$ ipython --no-banner

In [1]: import numpy as np

In [2]: import numpy.linalg as la

In [3]: np.set_printoptions(precision=3, suppress=True, linewidth=200, sign=" ")

In [4]: arr = np.load("m.npy")

In [5]: print(arr)
[[ 0  4  2  3  3  5]
 [ 2  1  3  1  4  2]
 [ 3  2  3  3  1  3]
 [-2  3 -1  2 -1  3]]

In [6]: left, sv, Vh = la.svd(arr)

In [7]: print(np.argmax(sv[:-1] / (sv[1:] + 1e-6)) + 1)
3

In [8]: print(sv.round(3) + 0)
[ 11.234   5.751   2.779   0.   ]

In [9]: Y = left[:, :3] @ np.diag(sv[:3]) @ Vh[:3]

In [10]: print(Y.round(3) + 0)
[[ 0.  4.  2.  3.  3.  5.]
 [ 2.  1.  3.  1.  4.  2.]
 [ 3.  2.  3.  3.  1.  3.]
 [-2.  3. -1.  2. -1.  3.]]

In [11]: print(round(float(la.norm(arr - Y, 2)), 3), round(sv[3], 3))
0.0 0.0

In [12]: print(np.round(la.norm(arr - Y) / la.norm(arr), 3))
0.0

In [13]: gram = arr.T @ arr

In [14]: print(np.diag(gram))
[ 17  30  23  23  27  47]

In [15]: print((arr @ arr.T).shape)
(4, 4)

In [16]: print(gram)
[[ 17   2  17   7  13   7]
 [  2  30  14  25  15  37]
 [ 17  14  23  16  22  22]
 [  7  25  16  23  14  32]
 [ 13  15  22  14  27  23]
 [  7  37  22  32  23  47]]

In [17]: print(np.round(la.eigvalsh(gram)[::-1], 3) + 0)
[ 126.204   33.073    7.723    0.       0.       0.   ]

In [18]: print(np.round(la.svd(arr, compute_uv=False) ** 2, 3) + 0)
[ 126.204   33.073    7.723    0.   ]

In [19]: print(np.allclose(arr[:-1].T @ la.lstsq(arr[:-1].T, arr[-1])[0], arr[-1]))
True

In [20]: print(np.round(arr @ la.pinv(arr) @ arr, 3) + 0)
[[ 0.  4.  2.  3.  3.  5.]
 [ 2.  1.  3.  1.  4.  2.]
 [ 3.  2.  3.  3.  1.  3.]
 [-2.  3. -1.  2. -1.  3.]]

In [21]: print(round(np.trace(la.pinv(arr) @ arr), 3))
3.0

In [22]: rank = la.matrix_rank(arr)

In [23]: print(rank)
3

In [24]: null = la.svd(arr)[2][rank:].T

In [25]: print([int(la.matrix_rank(np.delete(arr, i, axis=0))) for i in range(4)])
[3, 3, 2, 3]

In [26]: print(la.matrix_rank(arr.T @ arr), la.matrix_rank(arr @ arr.T))
3 3

In [27]: print(np.allclose(arr @ null, 0))
True

In [28]: print([int(la.matrix_rank(arr[:i])) for i in range(1, len(arr) + 1)])
[1, 2, 3, 3]

In [29]: rng = np.random.default_rng(71363)

In [30]: idx = rng.integers(0, 3, 8)

In [31]: A = np.array([[2, 1, -2, 1, 2, -1, 1, 1],
    ...:     [2, 2, -2, 2, 2, -2, -1, 0],
    ...:     [2, -2, 0, -2, -2, -2, 1, 1],
    ...:     [-2, 2, -1, 1, -1, -2, 1, 2],
    ...:     [-2, 1, -2, -2, 0, -2, 1, 0],
    ...:     [-1, 1, -2, 1, 1, -2, 1, 0],
    ...:     [2, -1, 2, 1, -1, 2, 0, 1],
    ...:     [1, 1, 2, 0, -1, 1, -1, -1]]) * (idx[:, None] == idx)

In [32]: print(A)
[[ 2  0  0  1  0  0  0  1]
 [ 0  2 -2  0  0 -2  0  0]
 [ 0 -2  0  0  0 -2  0  0]
 [-2  0  0  1  0  0  0  2]
 [ 0  0  0  0  0  0  1  0]
 [ 0  1 -2  0  0 -2  0  0]
 [ 0  0  0  0 -1  0  0  0]
 [ 1  0  0  0  0  0  0 -1]]

In [33]: W1 = np.array([[-1, -1], [2, -1], [0, 0], [1, -1], [2, 0], [0, -2], [0, 1], [0, -2]])

In [34]: c = np.array([2, 2])

In [35]: hid = np.maximum(A @ W1 + c, 0)

In [36]: print((hid > 0).astype(int))
[[ 1  0]
 [ 1  1]
 [ 0  1]
 [ 1  0]
 [ 1  1]
 [ 1  1]
 [ 0  1]
 [ 1  1]]

In [37]: C = np.array([[0, 1, 2], [0, 1, -2]])

In [38]: print((hid @ C).round(6).argmax(axis=1))
[ 2  1  1  2  1  1  1  1]

In [39]: print(hid @ C)
[[  0   1   2]
 [  0  10   4]
 [  0   8 -16]
 [  0   5  10]
 [  0   5  -2]
 [  0   9  -2]
 [  0   2  -4]
 [  0   4  -4]]

In [40]: print(round(la.norm(A, 1), 3), np.round(la.norm(A, np.inf), 3))
6.0 6.0

In [41]: feats = np.loadtxt("case0.csv", delimiter=",")

In [42]: print(feats)
[[ 0.809  0.     0.     0.     0.     0.     0.588  0.     0.   ]
 [ 0.     1.     0.     0.     0.     0.     0.     0.     0.   ]
 [ 0.     0.     1.     0.     0.     0.     0.     0.     0.   ]
 [ 0.     0.     0.     1.     0.     0.     0.     0.     0.   ]
 [ 0.     0.     0.     0.     1.     0.     0.     0.     0.   ]
 [ 0.     0.     0.     0.     0.     1.     0.     0.     0.   ]
 [-0.588  0.     0.     0.     0.     0.     0.809  0.     0.   ]
 [ 0.     0.     0.     0.     0.     0.     0.     1.     0.   ]
 [ 0.     0.     0.     0.     0.     0.     0.     0.     1.   ]]

In [43]: # 8 groups of indices that never mix

In [44]: def softmax(z):
    ...:     e = np.exp(z - z.max(axis=-1, keepdims=True))
    ...:     return e / e.sum(axis=-1, keepdims=True)
    ...: 

In [45]: print(softmax(feats[7]))
[ 0.093  0.093  0.093  0.093  0.093  0.093  0.093  0.254  0.093]

In [46]: att = feats @ feats.T / np.sqrt(9)

In [47]: print(softmax(att))
[[ 0.149  0.106  0.106  0.106  0.106  0.106  0.106  0.106  0.106]
 [ 0.106  0.149  0.106  0.106  0.106  0.106  0.106  0.106  0.106]
 [ 0.106  0.106  0.149  0.106  0.106  0.106  0.106  0.106  0.106]
 [ 0.106  0.106  0.106  0.149  0.106  0.106  0.106  0.106  0.106]
 [ 0.106  0.106  0.106  0.106  0.149  0.106  0.106  0.106  0.106]
 [ 0.106  0.106  0.106  0.106  0.106  0.149  0.106  0.106  0.106]
 [ 0.106  0.106  0.106  0.106  0.106  0.106  0.149  0.106  0.106]
 [ 0.106  0.106  0.106  0.106  0.106  0.106  0.106  0.149  0.106]
 [ 0.106  0.106  0.106  0.106  0.106  0.106  0.106  0.106  0.149]]

In [48]: print(softmax(att).round(6).argmax(axis=1))
[ 0  1  2  3  4  5  6  7  8]

In [49]: r0, g = feats[6], feats[3]

In [50]: print(r0 @ g)
0.0

In [51]: pr = (r0 @ g) / (r0 @ r0) * r0

In [52]: print(la.matrix_rank(np.outer(r0, g)))
1

In [53]: print(pr)
[-0.  0.  0.  0.  0.  0.  0.  0.  0.]

In [54]: x = np.array([0, 0, 1, -2, 1, -1, -2, 0, -2])

In [55]: rhs = feats @ x

In [56]: print(rhs)
[-1.176  0.     1.    -2.     1.    -1.    -1.618  0.    -2.   ]

In [57]: print(la.solve(feats, rhs))
[ 0.  0.  1. -2.  1. -1. -2.  0. -2.]

In [58]: print(la.solve(feats.T, feats[2]))
[ 0.  0.  1.  0.  0.  0.  0.  0.  0.]

In [59]: print(la.solve(feats, rhs + feats[:, 1]))
[ 0.  1.  1. -2.  1. -1. -2.  0. -2.]

In [60]: x = np.array([0, 1, 3, 2, 2, 3, 1, 0, 0])

In [61]: print(9 - la.matrix_rank(feats - np.eye(9), tol=1e-8))
7

In [62]: print(np.abs(la.eigvals(feats)))
[ 1.  1.  1.  1.  1.  1.  1.  1.  1.]

In [63]: print(np.sort(np.abs(np.degrees(np.angle(la.eigvals(feats))))))
[  0.   0.   0.   0.   0.   0.   0.  36.  36.]

In [64]: print(la.inv(feats))
[[ 0.809  0.     0.     0.     0.     0.    -0.588  0.     0.   ]
 [ 0.     1.     0.     0.     0.     0.     0.     0.     0.   ]
 [ 0.     0.     1.     0.     0.     0.     0.     0.     0.   ]
 [ 0.     0.     0.     1.     0.     0.     0.     0.     0.   ]
 [ 0.     0.     0.     0.     1.     0.     0.     0.     0.   ]
 [ 0.     0.     0.     0.     0.     1.     0.     0.     0.   ]
 [ 0.588  0.     0.     0.     0.     0.     0.809  0.     0.   ]
 [ 0.     0.     0.     0.     0.     0.     0.     1.     0.   ]
 [ 0.     0.     0.     0.     0.     0.     0.     0.     1.   ]]

In [65]: print(np.round(la.norm(x), 3), round(float(la.norm(feats @ x)), 3))
5.292 5.292

In [66]: q, r_ = la.qr(feats)

In [67]: print(q.shape, r_.shape)
(9, 9) (9, 9)

In [68]: print(r_)
[[-1.  0.  0.  0.  0.  0.  0.  0.  0.]
 [ 0.  1.  0.  0.  0.  0.  0.  0.  0.]
 [ 0.  0.  1.  0.  0.  0.  0.  0.  0.]
 [ 0.  0.  0.  1.  0.  0.  0.  0.  0.]
 [ 0.  0.  0.  0.  1.  0.  0.  0.  0.]
 [ 0.  0.  0.  0.  0.  1.  0.  0.  0.]
 [ 0.  0.  0.  0.  0.  0.  1.  0.  0.]
 [ 0.  0.  0.  0.  0.  0.  0.  1.  0.]
 [ 0.  0.  0.  0.  0.  0.  0.  0.  1.]]

In [69]: print(np.abs(np.diag(r_)))
[ 1.  1.  1.  1.  1.  1.  1.  1.  1.]

In [70]: print(np.round(q.T @ q, 3) + 0)
[[ 1.  0.  0.  0.  0.  0.  0.  0.  0.]
 [ 0.  1.  0.  0.  0.  0.  0.  0.  0.]
 [ 0.  0.  1.  0.  0.  0.  0.  0.  0.]
 [ 0.  0.  0.  1.  0.  0.  0.  0.  0.]
 [ 0.  0.  0.  0.  1.  0.  0.  0.  0.]
 [ 0.  0.  0.  0.  0.  1.  0.  0.  0.]
 [ 0.  0.  0.  0.  0.  0.  1.  0.  0.]
 [ 0.  0.  0.  0.  0.  0.  0.  1.  0.]
 [ 0.  0.  0.  0.  0.  0.  0.  0.  1.]]

In [71]: print(np.trace(q @ q.T))
9.0

In [72]: print(q)
[[-0.809  0.     0.     0.     0.     0.     0.588  0.     0.   ]
 [-0.     1.     0.     0.     0.     0.     0.     0.     0.   ]
 [-0.    -0.     1.     0.     0.     0.     0.     0.     0.   ]
 [-0.    -0.    -0.     1.     0.     0.     0.     0.     0.   ]
 [-0.    -0.    -0.    -0.     1.     0.     0.     0.     0.   ]
 [-0.    -0.    -0.    -0.    -0.     1.     0.     0.     0.   ]
 [ 0.588 -0.    -0.    -0.    -0.    -0.     0.809  0.     0.   ]
 [-0.    -0.    -0.    -0.    -0.    -0.    -0.     1.     0.   ]
 [-0.    -0.    -0.    -0.    -0.    -0.    -0.    -0.     1.   ]]

In [73]: m1 = np.load("layer0.npy")

In [74]: print(m1)
[[  1  -2   4  -8]
 [  1  -1   1  -1]
 [  1   0   0   0]
 [  1   1   1   1]
 [  1   2   4   8]
 [  1   3   9  27]
 [  1   4  16  64]
 [  1   5  25 125]]

In [75]: x = np.array([0, -2, 0, 2])

In [76]: rhs = m1 @ x

In [77]: try:
    ...:     la.solve(m1, rhs)
    ...: except la.LinAlgError as e:
    ...:     print(repr(e))
    ...: 
LinAlgError('Last 2 dimensions of the array must be square')

In [78]: print(np.round(la.lstsq(m1, rhs)[0], 3) + 0)
[ 0. -2.  0.  2.]

In [79]: rhs = rhs + 0.1 * rng.normal(size=8)

In [80]: print(rhs)
[-12.071  -0.122  -0.044   0.172  11.941  47.978 120.033 239.954]

In [81]: c, *_ = la.lstsq(m1, rhs)

In [82]: print(c)
[-0.013 -1.967 -0.007  2.   ]

In [83]: print(np.round(m1.T @ (rhs - m1 @ c), 3) + 0)
[ 0.  0.  0.  0.]

In [84]: print(c.round())
[-0. -2. -0.  2.]

In [85]: theta = np.radians(60)

In [86]: r_ = np.eye(4)

In [87]: r_[1, 1] = r_[2, 2] = np.cos(theta)

In [88]: r_[1, 2], r_[2, 1] = -np.sin(theta), np.sin(theta)

In [89]: print(r_)
[[ 1.     0.     0.     0.   ]
 [ 0.     0.5   -0.866  0.   ]
 [ 0.     0.866  0.5    0.   ]
 [ 0.     0.     0.     1.   ]]

In [90]: Y = m1 @ r_.T

In [91]: print(la.svd(m1, compute_uv=False), la.svd(Y, compute_uv=False))
[ 146.869    7.727    3.401    1.501] [ 146.869    7.727    3.401    1.501]

In [92]: print(np.allclose(la.norm(m1, axis=1), la.norm(Y, axis=1)))
True

In [93]: print(np.abs(Y - m1).max(axis=0))
[  0.     24.151   8.17    0.   ]

In [94]: print(round(la.det(r_), 3), np.trace(r_))
1.0 3.0

In [95]: print(la.norm(r_, axis=0))
[ 1.  1.  1.  1.]

In [96]: print(np.round(r_ @ r_.T, 3) + 0)
[[ 1.  0.  0.  0.]
 [ 0.  1.  0.  0.]
 [ 0.  0.  1.  0.]
 [ 0.  0.  0.  1.]]

In [97]: print(la.svd(r_, compute_uv=False))
[ 1.  1.  1.  1.]

In [98]: q, r_ = la.qr(m1)

In [99]: print(np.round(np.trace(q @ q.T), 3))
4.0

In [100]: print(r_)
[[ -2.828  -4.243 -21.213 -76.368]
 [  0.      6.481  19.442 103.692]
 [  0.      0.     12.961  58.327]
 [  0.      0.      0.    -24.372]]

In [101]: print(np.round(q @ r_, 3) + 0)
[[  1.  -2.   4.  -8.]
 [  1.  -1.   1.  -1.]
 [  1.   0.   0.   0.]
 [  1.   1.   1.   1.]
 [  1.   2.   4.   8.]
 [  1.   3.   9.  27.]
 [  1.   4.  16.  64.]
 [  1.   5.  25. 125.]]

In [102]: Y = la.inv(r_)

In [103]: print(round(la.det(r_) * la.det(Y), 3))
1.0

In [104]: print(round(la.cond(r_), 3))
97.875

In [105]: print(Y)
[[-0.354 -0.231 -0.231 -0.431]
 [ 0.     0.154 -0.231  0.103]
 [ 0.     0.     0.077  0.185]
 [-0.    -0.    -0.    -0.041]]

In [106]: print(np.allclose(Y, r_.T))
False

In [107]: print(la.det(r_) * Y)
[[-2047.258 -1340.245 -1340.245 -2494.673]
 [    0.      893.497 -1340.245   593.97 ]
 [    0.        0.      446.748  1069.145]
 [   -0.       -0.       -0.     -237.588]]

In [108]: print(np.round(r_ @ Y, 3) + 0)
[[ 1.  0.  0.  0.]
 [ 0.  1.  0.  0.]
 [ 0.  0.  1.  0.]
 [ 0.  0.  0.  1.]]

In [109]: W0 = np.loadtxt("arr.csv", delimiter=",")

In [110]: print(W0)
[[  7.   8.   3.   7.]
 [  8.  14.   5.   8.]
 [  3.   5.   5.   6.]
 [  7.   8.   6.  17.]]

In [111]: x = np.ones(4)

In [112]: for _ in range(4):
     ...:     x = W0 @ x
     ...:     x /= la.norm(x)
     ...:     print(round(x @ W0 @ x, 3))
     ...: 
31.36
31.372
31.372
31.372

In [113]: print(round(float(la.eigvalsh(W0)[-1]), 3))
31.372

In [114]: print(x)
[ 0.41   0.572  0.301  0.644]

In [115]: print(round(float(la.norm(W0[1], 1)), 3), round(la.norm(W0[1], np.inf), 3))
35.0 14.0

In [116]: print(round(float(la.norm(W0, 1)), 3), round(float(la.norm(W0, np.inf)), 3))
38.0 38.0

In [117]: print(W0[1] @ W0[3])
334.0

In [118]: print(round(la.norm(W0, 2), 3))
31.372

In [119]: W1 = np.array([[2, 1, 3], [0, 3, 1], [1, 5, 3], [2, 4, 1]])

In [120]: c = np.array([4, 0, 3])

In [121]: hid = np.maximum(W0 @ W1 + c, 0)

In [122]: print(la.matrix_rank(hid))
3

In [123]: print((hid > 0).astype(int))
[[ 1  1  1]
 [ 1  1  1]
 [ 1  1  1]
 [ 1  1  1]]

In [124]: C = np.array([[-1, 1], [2, -2], [2, 1]])

In [125]: print(hid @ C)
[[ 209.  -65.]
 [ 301. -109.]
 [ 183.  -69.]
 [ 334. -133.]]

In [126]: print(W1 @ C)
[[ 6  3]
 [ 8 -5]
 [15 -6]
 [ 8 -5]]
